$ ipython --no-banner

In [1]: import numpy as np

In [2]: np.set_printoptions(precision=2, suppress=True, linewidth=140)

In [3]: def rnd(a):
   ...:     return np.round(a, 2) + 0
   ...: 

In [4]: Z = np.array([[2, 2, 2], [2, 2, 1]])

In [5]: rng = np.random.default_rng(9990)

In [6]: mat = rng.normal(size=(36, 2)) @ Z + np.array([2, -2, 1])

In [7]: print(rnd(mat))
[[ 4.09  0.09  3.31]
 [-0.19 -4.19  0.68]
 [ 2.28 -1.72  1.  ]
 [ 5.13  1.13  3.12]
 [ 1.49 -2.51  1.62]
 [ 4.16  0.16  2.66]
 [ 0.63 -3.37 -0.22]
 [ 0.25 -3.75 -0.44]
 [ 4.65  0.65  3.63]
 [ 5.89  1.89  4.08]
 [ 1.59 -2.41  2.3 ]
 [ 5.49  1.49  3.04]
 [-2.05 -6.05 -2.54]
 [-2.07 -6.07 -2.47]
 [-0.33 -4.33 -0.67]
 [ 0.8  -3.2   1.04]
 [ 3.81 -0.19  1.27]
 [ 3.13 -0.87  2.88]
 [ 2.21 -1.79  2.06]
 [ 2.1  -1.9   1.2 ]
 [ 5.08  1.08  4.43]
 [-0.93 -4.93 -1.26]
 [ 4.84  0.84  2.75]
 [-0.93 -4.93 -1.08]
 [-2.76 -6.76 -2.91]
 [ 1.51 -2.49  0.89]
 [ 2.43 -1.57  2.29]
 [-1.62 -5.62 -2.38]
 [ 0.29 -3.71 -0.38]
 [-3.36 -7.36 -4.16]
 [ 1.62 -2.38  0.8 ]
 [ 0.31 -3.69  0.12]
 [ 2.31 -1.69  3.17]
 [ 1.66 -2.34  0.08]
 [ 6.42  2.42  4.52]
 [-2.14 -6.14 -1.39]]

In [8]: cov = np.cov(mat, rowvar=False)

In [9]: print(cov.shape)
(3, 3)

In [10]: print(rnd(np.median(mat, axis=0)))
[ 1.6  -2.4   1.02]

In [11]: print(rnd(np.polyfit(mat[:, 1], mat[:, 0], 1)))
[1. 4.]

In [12]: print(rnd(cov))
[[6.99 6.99 5.63]
 [6.99 6.99 5.63]
 [5.63 5.63 5.04]]

In [13]: print(np.argwhere(np.triu(np.abs(np.corrcoef(mat.T)) > 0.8, 1)))
[[0 1]
 [0 2]
 [1 2]]

In [14]: print(rnd(np.linalg.eigvalsh(cov)[::-1]))
[18.64  0.39  0.  ]

In [15]: X = np.load("run0.npy")

In [16]: print(X)
[[ -1   2   0   0   0   0   3   2  -2   3  -2]
 [  1   0   3   1   0   1   2  -3  -1  -1   1]
 [ -1   1   3   3   3  -2   1  -1   0   0  -1]
 [  2  -3   2  -3   0   0   2  -2  -2   2  -2]
 [  2   1   3  -1   3   3  -2  -1  -2  -2   3]
 [ -3   2   1  -1   0   3   1   2  -2  -3   1]
 [  3   3   0  -2   0  -1  -2   3   2  -3   3]
 [  2   0   1  -3   2  -2   0   2   1   1   2]
 [  3  -2  -3   1   3  -2  -1   3   2  -3   0]
 [  3   2  12   4   0   4  11 -10  -6  -1   2]]

In [17]: # rank 9

In [18]: print(np.linalg.matrix_rank(X, rtol=0.1))
8

In [19]: print(rnd(np.linalg.norm(X, 2) / np.linalg.norm(X)))
0.79

In [20]: print(np.linalg.cond(X) > 100)
True

In [21]: left, sv, VT = np.linalg.svd(X)

In [22]: print(rnd(sv))
[23.   10.44  8.06  6.94  6.12  4.85  4.5   2.72  1.81  0.  ]

In [23]: out = left[:, :9] @ np.diag(sv[:9]) @ VT[:9]

In [24]: print(np.linalg.matrix_rank(X, rtol=0.05))
9

In [25]: print(rnd(np.linalg.norm(X - out, 2)), rnd(sv[9]))
0.0 0.0

In [26]: print(rnd(np.abs(X - out).max()))
0.0

In [27]: r = np.linalg.matrix_rank(X)

In [28]: print(r)
9

In [29]: ns = np.linalg.svd(X)[2][r:].T

In [30]: print(rnd(X @ ns))
[[0. 0.]
 [0. 0.]
 [0. 0.]
 [0. 0.]
 [0. 0.]
 [0. 0.]
 [0. 0.]
 [0. 0.]
 [0. 0.]
 [0. 0.]]

In [31]: print([int(np.linalg.matrix_rank(X[:, :j + 1])) for j in range(11)])
[1, 2, 3, 4, 5, 6, 7, 8, 9, 9, 9]

In [32]: print(np.allclose(X @ ns, 0))
True

In [33]: F = np.loadtxt("sample19.csv", delimiter=",")

In [34]: print(F)
[[ 1. -7.  0. -2. -4. -6. -5.  0.  0. -7. -1.  1.]
 [ 9.  1.  8.  6.  4.  2.  3.  8.  8.  1.  7.  9.]
 [ 4. -4.  3.  1. -1. -3. -2.  3.  3. -4.  2.  4.]
 [ 3. -5.  2.  0. -2. -4. -3.  2.  2. -5.  1.  3.]
 [-1. -9. -2. -4. -6. -8. -7. -2. -2. -9. -3. -1.]
 [ 0. -8. -1. -3. -5. -7. -6. -1. -1. -8. -2.  0.]
 [ 3. -5.  2.  0. -2. -4. -3.  2.  2. -5.  1.  3.]
 [ 4. -4.  3.  1. -1. -3. -2.  3.  3. -4.  2.  4.]
 [ 0. -8. -1. -3. -5. -7. -6. -1. -1. -8. -2.  0.]
 [ 6. -2.  5.  3.  1. -1.  0.  5.  5. -2.  4.  6.]
 [ 4. -4.  3.  1. -1. -3. -2.  3.  3. -4.  2.  4.]]

In [35]: # columns 2 and 7 are equal

In [36]: r = np.linalg.matrix_rank(F)

In [37]: print(r)
2

In [38]: ns = np.linalg.svd(F)[2][r:].T

In [39]: print([int(np.linalg.matrix_rank(F[:, :j + 1])) for j in range(12)])
[1, 2, 2, 2, 2, 2, 2, 2, 2, 2, 2, 2]

In [40]: print([round(float(x), 2) for x in np.linalg.svd(F, compute_uv=False)[:3]])
[36.41, 30.27, 0.0]

In [41]: print(np.linalg.matrix_rank(F, rtol=0.1))
2

In [42]: print(np.linalg.cond(F) > 100)
True

In [43]: print(rnd(np.linalg.norm(F, 2) / np.linalg.norm(F)))
0.77

In [44]: left, sv, VT = np.linalg.svd(F)

In [45]: vecs = VT[:(sv > 1e-8).sum()]

In [46]: vec = F[1] + 3 * F[2] + rng.integers(2) * np.eye(12)[6]

In [47]: print(vec)
[ 21. -11.  17.   9.   1.  -7.  -3.  17.  17. -11.  13.  21.]

In [48]: print(rnd(np.diag(vecs.T @ vecs)))
[0.2  0.27 0.14 0.09 0.1  0.2  0.14 0.14 0.14 0.27 0.1  0.2 ]
